In [1]: import numpy as np

In [2]: from numpy import linalg as LA

In [3]: np.set_printoptions(precision=2, suppress=True, linewidth=140)

In [4]: tidy = lambda a: np.round(a, 2) + 0

In [5]: W0 = np.loadtxt("case6.csv", delimiter=",")

In [6]: W0
Out[6]: 
array([[2., 1., 0., 0., 0., 0., 0.],
       [0., 2., 1., 0., 0., 0., 0.],
       [0., 0., 2., 1., 0., 0., 0.],
       [0., 0., 0., 2., 1., 0., 0.],
       [0., 0., 0., 0., 2., 1., 0.],
       [0., 0., 0., 0., 0., 2., 1.],
       [0., 0., 0., 0., 0., 0., 2.]])

In [7]: (W0 - W0.T) / 2
Out[7]: 
array([[ 0. ,  0.5,  0. ,  0. ,  0. ,  0. ,  0. ],
       [-0.5,  0. ,  0.5,  0. ,  0. ,  0. ,  0. ],
       [ 0. , -0.5,  0. ,  0.5,  0. ,  0. ,  0. ],
       [ 0. ,  0. , -0.5,  0. ,  0.5,  0. ,  0. ],
       [ 0. ,  0. ,  0. , -0.5,  0. ,  0.5,  0. ],
       [ 0. ,  0. ,  0. ,  0. , -0.5,  0. ,  0.5],
       [ 0. ,  0. ,  0. ,  0. ,  0. , -0.5,  0. ]])

In [8]: print(W0 @ W0)
[[4. 4. 1. 0. 0. 0. 0.]
 [0. 4. 4. 1. 0. 0. 0.]
 [0. 0. 4. 4. 1. 0. 0.]
 [0. 0. 0. 4. 4. 1. 0.]
 [0. 0. 0. 0. 4. 4. 1.]
 [0. 0. 0. 0. 0. 4. 4.]
 [0. 0. 0. 0. 0. 0. 4.]]

In [9]: np.allclose(W0 @ W0.T, W0.T @ W0)
Out[9]: False

In [10]: print(tidy(LA.det(W0)))
128.0

In [11]: (W0 + W0.T) / 2
Out[11]: 
array([[2. , 0.5, 0. , 0. , 0. , 0. , 0. ],
       [0.5, 2. , 0.5, 0. , 0. , 0. , 0. ],
       [0. , 0.5, 2. , 0.5, 0. , 0. , 0. ],
       [0. , 0. , 0.5, 2. , 0.5, 0. , 0. ],
       [0. , 0. , 0. , 0.5, 2. , 0.5, 0. ],
       [0. , 0. , 0. , 0. , 0.5, 2. , 0.5],
       [0. , 0. , 0. , 0. , 0. , 0.5, 2. ]])

In [12]: vec = np.array([1, 1, 1, 0, 3, 3, 1])

In [13]: target = W0 @ vec

In [14]: print(target)
[3. 3. 2. 3. 9. 7. 2.]

In [15]: tidy(LA.solve(W0, W0[:, 0]))
Out[15]: array([1., 0., 0., 0., 0., 0., 0.])

In [16]: print(tidy(LA.solve(W0, target)))
[1. 1. 1. 0. 3. 3. 1.]

In [17]: tidy(LA.solve(W0, -2 * target))
Out[17]: array([-2., -2., -2.,  0., -6., -6., -2.])

In [18]: left, sigma, Vt = LA.svd(W0, full_matrices=False)

In [19]: tidy(left.T @ W0 @ Vt.T)
Out[19]: 
array([[2.94, 0.  , 0.  , 0.  , 0.  , 0.  , 0.  ],
       [0.  , 2.78, 0.  , 0.  , 0.  , 0.  , 0.  ],
       [0.  , 0.  , 2.52, 0.  , 0.  , 0.  , 0.  ],
       [0.  , 0.  , 0.  , 2.18, 0.  , 0.  , 0.  ],
       [0.  , 0.  , 0.  , 0.  , 1.8 , 0.  , 0.  ],
       [0.  , 0.  , 0.  , 0.  , 0.  , 1.42, 0.  ],
       [0.  , 0.  , 0.  , 0.  , 0.  , 0.  , 1.12]])

In [20]: tidy(Vt @ Vt.T)
Out[20]: 
array([[1., 0., 0., 0., 0., 0., 0.],
       [0., 1., 0., 0., 0., 0., 0.],
       [0., 0., 1., 0., 0., 0., 0.],
       [0., 0., 0., 1., 0., 0., 0.],
       [0., 0., 0., 0., 1., 0., 0.],
       [0., 0., 0., 0., 0., 1., 0.],
       [0., 0., 0., 0., 0., 0., 1.]])

In [21]: (sigma > 1e-8).sum()
Out[21]: np.int64(7)

In [22]: tidy(sigma / sigma[0])
Out[22]: array([1.  , 0.94, 0.86, 0.74, 0.61, 0.48, 0.38])
